% python3 -q
>>> import numpy as np
>>> from numpy import linalg as LA
>>> np.set_printoptions(precision=1, suppress=True, linewidth=160)
>>> M = np.load("x.npy")
>>> print(M)
[[ 3.  2.  1.  3.  1.]
 [ 2.  6.  2.  6.  2.]
 [ 1.  2.  3.  3.  1.]
 [ 3.  6.  3. 11.  3.]
 [ 1.  2.  1.  3.  3.]]
>>> x0 = np.array([9, -9, -2, -8, 1])
>>> target = M @ x0
>>> print(target)
[ -16.  -86.  -38. -118.  -32.]
>>> print(LA.solve(M, target))
[ 9. -9. -2. -8.  1.]
>>> print(np.round(LA.det(M), 1))
288.0
>>> print(M @ M)
[[ 24.  40.  20.  60.  20.]
 [ 40.  84.  40. 120.  40.]
 [ 20.  40.  24.  60.  20.]
 [ 60. 120.  60. 184.  60.]
 [ 20.  40.  20.  60.  24.]]
>>> print(LA.matrix_power(M, 4))
[[ 6576. 13120.  6560. 19680.  6560.]
 [13120. 26256. 13120. 39360. 13120.]
 [ 6560. 13120.  6576. 19680.  6560.]
 [19680. 39360. 19680. 59056. 19680.]
 [ 6560. 13120.  6560. 19680.  6576.]]
>>> print((M + M.T) / 2)
[[ 3.  2.  1.  3.  1.]
 [ 2.  6.  2.  6.  2.]
 [ 1.  2.  3.  3.  1.]
 [ 3.  6.  3. 11.  3.]
 [ 1.  2.  1.  3.  3.]]
>>> M2 = M / np.sqrt((M ** 2).mean(axis=1, keepdims=True))
>>> print(M - M.mean(axis=1, keepdims=True))
[[ 1.   0.  -1.   1.  -1. ]
 [-1.6  2.4 -1.6  2.4 -1.6]
 [-1.   0.   1.   1.  -1. ]
 [-2.2  0.8 -2.2  5.8 -2.2]
 [-1.   0.  -1.   1.   1. ]]
>>> M2 = M[0, 0] * M[1:] - np.outer(M[1:, 0], M[0])
>>> print(M2)
[[ 0. 14.  4. 12.  4.]
 [ 0.  4.  8.  6.  2.]
 [ 0. 12.  6. 24.  6.]
 [ 0.  4.  2.  6.  8.]]
>>> print(LA.matrix_rank(M2), LA.matrix_rank(M))
4 5
>>> print(M[:, 0] / M[0, 0])
[1.  0.7 0.3 1.  0.3]
>>> print(np.flatnonzero(~M2.round(6).any(axis=1)))
[]
>>> data = np.load("a.npy")
>>> print(data)
[[0 1 1 1 0]
 [1 0 1 1 0]
 [1 1 0 0 0]
 [1 1 0 0 0]
 [0 0 0 0 0]]
>>> # rows 2 and 3 are equal
>>> rng = np.random.default_rng(386784)
>>> labels = rng.permutation(5)
>>> print(labels)
[0 2 3 4 1]
>>> M2 = data[labels][:, labels]
>>> print(np.round(np.sort(np.abs(LA.eigvals(M2))), 1) + 0)
[0.  0.  1.  1.6 2.6]
>>> print(np.round(LA.det(M2), 1), round(LA.det(data[labels]), 1))
0.0 0.0
>>> print(np.round(data @ LA.pinv(data) @ data, 1) + 0)
[[0. 1. 1. 1. 0.]
 [1. 0. 1. 1. 0.]
 [1. 1. 0. 0. 0.]
 [1. 1. 0. 0. 0.]
 [0. 0. 0. 0. 0.]]
>>> f = np.array([1, 1])
>>> print(np.polyval(f, data[4]))
[1 1 1 1 1]
>>> P = np.triu(np.array([[0, 2, 1, -3, -1],
...     [-2, 3, -1, 0, 0],
...     [-2, 3, 3, 1, 2],
...     [0, 1, 1, 1, 2],
...     [-1, 1, 2, -3, 2]]), 1) + np.eye(5)
>>> M2 = P @ data @ LA.inv(P)
>>> print(np.trace(M2), np.trace(data))
0.0 0
>>> print(LA.matrix_rank(M2))
3
>>> print(M2)
[[  0.  -1.   2.   1.  -6.]
 [  0.  -1.   0.   1.  -2.]
 [  2.  -2.  -4.  10. -10.]
 [  1.  -1.  -2.   5.  -5.]
 [  0.   0.   0.   0.   0.]]
>>> print(P @ data - data @ P)
[[ 0. -2.  3.  1. -4.]
 [-1. -3. -1.  2. -3.]
 [ 1. -1.  0.  3.  1.]
 [ 0. -2.  0.  3.  1.]
 [ 0.  0.  0.  0.  0.]]
>>> print(np.round(np.poly(M2), 1) + 0)
[ 1.  0. -5. -4.  0.  0.]
